$ ipython --no-banner

In [1]: import numpy as np

In [2]: np.set_printoptions(precision=2, suppress=True, linewidth=200, sign=" ")

In [3]: def rnd(a):
   ...:     return np.round(a, 2) + 0
   ...: 

In [4]: rng = np.random.default_rng(84658)

In [5]: idx = rng.integers(0, 2, 4)

In [6]: W0 = (idx[:, None] == idx) * 4 + np.eye(4)

In [7]: W0
Out[7]: 
array([[ 5.,  0.,  0.,  4.],
       [ 0.,  5.,  4.,  0.],
       [ 0.,  4.,  5.,  0.],
       [ 4.,  0.,  0.,  5.]])

In [8]: # equal to its transpose

In [9]: W0 @ W0
Out[9]: 
array([[ 41.,   0.,   0.,  40.],
       [  0.,  41.,  40.,   0.],
       [  0.,  40.,  41.,   0.],
       [ 40.,   0.,   0.,  41.]])

In [10]: rnd(np.sort(np.linalg.eigvals(W0).real))
Out[10]: array([ 1.,  1.,  9.,  9.])

In [11]: np.flatnonzero(np.linalg.matrix_power((W0 != 0) + (W0.T != 0) + np.eye(4), 4)[1])
Out[11]: array([ 1,  2])

In [12]: rnd(np.linalg.det(W0))
Out[12]: np.float64(81.0)

In [13]: T = np.stack([W0, 2 * W0, W0[::-1]])

In [14]: np.linalg.matrix_rank(T)
Out[14]: array([ 4,  4,  4])

In [15]: np.einsum("bij,cij->bc", T, T)
Out[15]: 
array([[ 164.,  328.,  160.],
       [ 328.,  656.,  320.],
       [ 160.,  320.,  164.]])

In [16]: T.shape
Out[16]: (3, 4, 4)

In [17]: data = np.load("layer17.npy")

In [18]: data
Out[18]: 
array([[ 0,  0,  0,  0,  0,  0,  0],
       [-1,  2, -3,  0,  0,  1,  1],
       [-3,  0, -3, -2,  2, -1, -1],
       [ 0,  0,  0,  0,  0,  0,  0],
       [ 2,  0,  0, -1,  6, -2,  3],
       [-3, -3, -2, -1, -1,  2,  2],
       [-1, -5, -6,  3, -4,  2, -5],
       [-1, -4, -3,  1, -1,  0, -5],
       [ 0, -1, -3,  2, -3,  2,  0],
       [ 0, -1, -3,  2, -3,  2,  0],
       [-4, -2, -2, -5,  5, -1, -1],
       [ 0, -3, -3, -1,  5, -2,  1],
       [ 1, -2, -3,  3, -3,  2, -3],
       [-4, -1, -5, -1, -1,  3,  3],
       [-5, -5, -2, -3,  1,  0,  0],
       [-2,  0, -2, -3,  3,  1,  1],
       [-1,  1, -6,  2, -3,  3,  1],
       [-1,  0, -9,  3, -1,  3,  6],
       [ 0,  0,  0,  0,  0,  0,  0],
       [ 0,  0,  0,  0,  0,  0,  0],
       [-1, -2,  1, -3,  3,  0,  0]])

In [19]: vec = np.array([-1, 1, -2, 1, -2, 1, 2])

In [20]: target = data @ vec

In [21]: b, lr = np.zeros(7), 1 / np.linalg.norm(data, 2) ** 2

In [22]: for i in range(300):
    ...:     b -= lr * data.T @ (data @ b - target)
    ...:     if i % 50 == 0: print(i, round(np.linalg.norm(data @ b - target), 2))
    ...: 
0 19.66
50 0.84
100 0.35
150 0.15
200 0.07
250 0.04

In [23]: rnd(b)
Out[23]: array([-1.02,  1.  , -1.99,  1.03, -1.98,  1.02,  1.99])

In [24]: idx = rng.permutation(4)

In [25]: idx
Out[25]: array([ 2,  3,  1,  0])

In [26]: M2 = W0[idx][:, idx]

In [27]: np.diag(M2)
Out[27]: array([ 5.,  5.,  5.,  5.])

In [28]: np.allclose(M2, W0)
Out[28]: False

In [29]: rnd(np.sort(np.abs(np.linalg.eigvals(M2))))
Out[29]: array([ 1.,  1.,  9.,  9.])

In [30]: np.trace(M2)
Out[30]: np.float64(20.0)
